In [1]: import numpy as np

In [2]: np.set_printoptions(precision=3, suppress=True, linewidth=100, legacy="1.25")

In [3]: rnd = lambda a: np.round(a, 3) + 0

In [4]: W0 = np.loadtxt("mat.csv", delimiter=",")

In [5]: print(W0)
[[ 3.  4.  5.  6.]
 [ 7.  8.  9. 10.]
 [11. 12. 13. 14.]
 [15. 16. 17. 18.]
 [19. 20. 21. 22.]]

In [6]: Uu, s, Vt = np.linalg.svd(W0)

In [7]: evecs = Vt[:(s > 1e-8).sum()]

In [8]: rng = np.random.default_rng(847)

In [9]: x0 = W0[1] + -1 * W0[2] + rng.integers(2) * np.eye(4)[2]

In [10]: print(x0)
[-4. -4. -4. -4.]

In [11]: print(np.allclose(evecs.T @ evecs @ x0, x0))
True

In [12]: print(np.linalg.matrix_rank(np.vstack([W0, x0])))
2

In [13]: print(rnd(np.diag(evecs.T @ evecs)))
[0.7 0.3 0.3 0.7]

In [14]: Uu, s, Vt = np.linalg.svd(W0)

In [15]: print(rnd(s))
[61.529  2.056  0.     0.   ]

In [16]: M2 = Uu[:, :2] @ np.diag(s[:2]) @ Vt[:2]

In [17]: print(np.linalg.matrix_rank(W0, rtol=0.05))
1

In [18]: print(rnd(np.linalg.norm(W0 - M2, 2)), rnd(s[2]))
0.0 0.0

In [19]: M2 = W0[0, 0] * W0[1:] - np.outer(W0[1:, 0], W0[0])

In [20]: print(M2)
[[  0.  -4.  -8. -12.]
 [  0.  -8. -16. -24.]
 [  0. -12. -24. -36.]
 [  0. -16. -32. -48.]]

In [21]: print(np.flatnonzero(~M2.round(6).any(axis=1)))
[]

In [22]: print(np.linalg.matrix_rank(M2), np.linalg.matrix_rank(W0))
1 2

In [23]: print(rnd(W0[:, 0] / W0[0, 0]))
[1.    2.333 3.667 5.    6.333]

In [24]: Uu, s = np.linalg.svd(W0)
Traceback (most recent call last):
  Cell In[24], line 1
    Uu, s = np.linalg.svd(W0)
ValueError: too many values to unpack (expected 2)


In [25]: Uu, s, Vt = np.linalg.svd(W0, full_matrices=False)

In [26]: print((s > 1e-8).sum())
2

In [27]: print(rnd(Vt @ Vt.T))
[[1. 0. 0. 0.]
 [0. 1. 0. 0.]
 [0. 0. 1. 0.]
 [0. 0. 0. 1.]]

In [28]: print(np.allclose(Uu * s @ Vt, W0))
True

In [29]: print(np.abs(Uu[:, 0]).round(6).argmax())
4

In [30]: print(rnd(np.sqrt((s ** 2).sum())), rnd(np.linalg.norm(W0)))
61.563 61.563

In [31]: print(rnd(s))
[61.529  2.056  0.     0.   ]
